$ python -q
>>> import numpy as np
>>> np.set_printoptions(precision=3, suppress=True, linewidth=140, legacy="1.25")
>>> W0 = np.load("layer14.npy")
>>> W0
array([[-1.584, -1.851, -2.628, -2.125, 13.631],
       [-1.38 , -1.048, -2.561, -1.579,  9.917],
       [-0.923,  0.142, -1.841, -0.929,  4.273],
       [-0.501,  0.5  , -0.878, -0.626,  1.505],
       [ 0.031, -0.065,  0.029,  0.065, -0.062],
       [ 0.205, -0.494,  0.112,  0.502, -0.385],
       [ 0.266, -0.673,  0.106,  0.691, -0.498],
       [ 0.6  , -1.918, -0.335,  2.134, -1.271],
       [ 0.686, -2.314, -0.578,  2.636, -1.547],
       [ 0.847, -3.131, -1.197,  3.739, -2.194],
       [ 1.597, -8.292, -7.572, 12.362, -8.784]])
>>> labels = W0[:, 4] > np.median(W0[:, 4])
>>> u = W0[labels].mean(axis=0) - W0[~labels].mean(axis=0)
>>> ((W0 - W0.mean(axis=0)) @ u > 0).astype(int)
array([1, 1, 1, 1, 0, 0, 0, 0, 0, 0, 0])
>>> u
array([-1.571,  2.339,  0.002, -4.716,  8.299])
>>> Uu, sv, VT = np.linalg.svd(W0)
>>> np.argmax(sv[:-1] / (sv[1:] + 1e-6)) + 1
3
>>> sv.round(3) + 0
array([23.147, 14.671,  2.646,  0.   ,  0.   ])
>>> other = Uu[:, :3] @ np.diag(sv[:3]) @ VT[:3]
>>> np.linalg.matrix_rank(W0, rtol=0.05)
3
>>> round(np.linalg.norm(W0 - other, 2), 3), round(sv[3], 3)
(0.0, 0.0)
>>> np.linalg.matrix_rank(other)
3
>>> round(np.linalg.norm(W0 - other) / np.linalg.norm(W0), 3)
0.0
>>> round(np.abs(W0 - other).max(), 3)
0.0
>>> other
array([[-1.584, -1.851, -2.628, -2.125, 13.631],
       [-1.38 , -1.048, -2.561, -1.579,  9.917],
       [-0.923,  0.142, -1.841, -0.929,  4.273],
       [-0.501,  0.5  , -0.878, -0.626,  1.505],
       [ 0.031, -0.065,  0.029,  0.065, -0.062],
       [ 0.205, -0.494,  0.112,  0.502, -0.385],
       [ 0.266, -0.673,  0.106,  0.691, -0.498],
       [ 0.6  , -1.918, -0.335,  2.134, -1.271],
       [ 0.686, -2.314, -0.578,  2.636, -1.547],
       [ 0.847, -3.131, -1.197,  3.739, -2.194],
       [ 1.597, -8.292, -7.572, 12.362, -8.784]])
>>> np.argsort(-np.linalg.norm(W0, axis=0).round(6), kind="stable")[:3]
array([4, 3, 1])
>>> np.linalg.matrix_rank(W0, rtol=0.1)
3
>>> A = np.load("block0.npy")
>>> A
array([[ 0,  0,  0,  0, -3,  0],
       [ 0,  0,  0,  0,  0,  2],
       [ 0,  0,  0, -3,  0,  0],
       [ 0,  0,  0,  0,  0,  0],
       [ 0,  1,  0,  0,  0,  0],
       [ 2,  0,  0,  0,  0,  0]])
>>> ang = np.radians(34)
>>> r_ = np.eye(6)
>>> r_[0, 0] = r_[4, 4] = np.cos(ang)
>>> r_[0, 4], r_[4, 0] = -np.sin(ang), np.sin(ang)
>>> r_
array([[ 0.829,  0.   ,  0.   ,  0.   , -0.559,  0.   ],
       [ 0.   ,  1.   ,  0.   ,  0.   ,  0.   ,  0.   ],
       [ 0.   ,  0.   ,  1.   ,  0.   ,  0.   ,  0.   ],
       [ 0.   ,  0.   ,  0.   ,  1.   ,  0.   ,  0.   ],
       [ 0.559,  0.   ,  0.   ,  0.   ,  0.829,  0.   ],
       [ 0.   ,  0.   ,  0.   ,  0.   ,  0.   ,  1.   ]])
>>> other = A @ r_.T
>>> np.linalg.svd(A, compute_uv=False), np.linalg.svd(other, compute_uv=False)
(array([3., 3., 2., 2., 1., 0.]), array([3., 3., 2., 2., 1., 0.]))
>>> np.abs(other - A).max(axis=0)
array([1.678, 0.   , 0.   , 0.   , 1.118, 0.   ])
>>> np.allclose(A @ A.T, other @ other.T)
True
>>> np.allclose(np.linalg.norm(A, axis=1), np.linalg.norm(other, axis=1))
True
>>> other
array([[ 1.678,  0.   ,  0.   ,  0.   , -2.487,  0.   ],
       [ 0.   ,  0.   ,  0.   ,  0.   ,  0.   ,  2.   ],
       [ 0.   ,  0.   ,  0.   , -3.   ,  0.   ,  0.   ],
       [ 0.   ,  0.   ,  0.   ,  0.   ,  0.   ,  0.   ],
       [ 0.   ,  1.   ,  0.   ,  0.   ,  0.   ,  0.   ],
       [ 1.658,  0.   ,  0.   ,  0.   ,  1.118,  0.   ]])
>>> vec = np.array([9, 3, 2, 6, 3, 1])
>>> A @ vec
array([ -9,   2, -18,   0,   3,  18])
>>> A @ np.eye(6)[2]
array([0., 0., 0., 0., 0., 0.])
>>> (A * vec).sum(axis=1)
array([ -9,   2, -18,   0,   3,  18])
>>> np.linalg.norm(A @ vec) <= np.linalg.norm(A, 2) * np.linalg.norm(vec) + 1e-9
True
>>> Uu, sv, VT = np.linalg.svd(A)
>>> np.argmax(sv[:-1] / (sv[1:] + 1e-6)) + 1
5
>>> other = Uu[:, :5] @ np.diag(sv[:5]) @ VT[:5]
>>> np.linalg.matrix_rank(A, rtol=0.05)
5
>>> round(float(np.linalg.norm(A - other) / np.linalg.norm(A)), 3)
0.0
>>> other
array([[ 0.,  0.,  0.,  0., -3.,  0.],
       [ 0.,  0.,  0.,  0.,  0.,  2.],
       [ 0.,  0.,  0., -3.,  0.,  0.],
       [ 0.,  0.,  0.,  0.,  0.,  0.],
       [ 0.,  1.,  0.,  0.,  0.,  0.],
       [ 2.,  0.,  0.,  0.,  0.,  0.]])
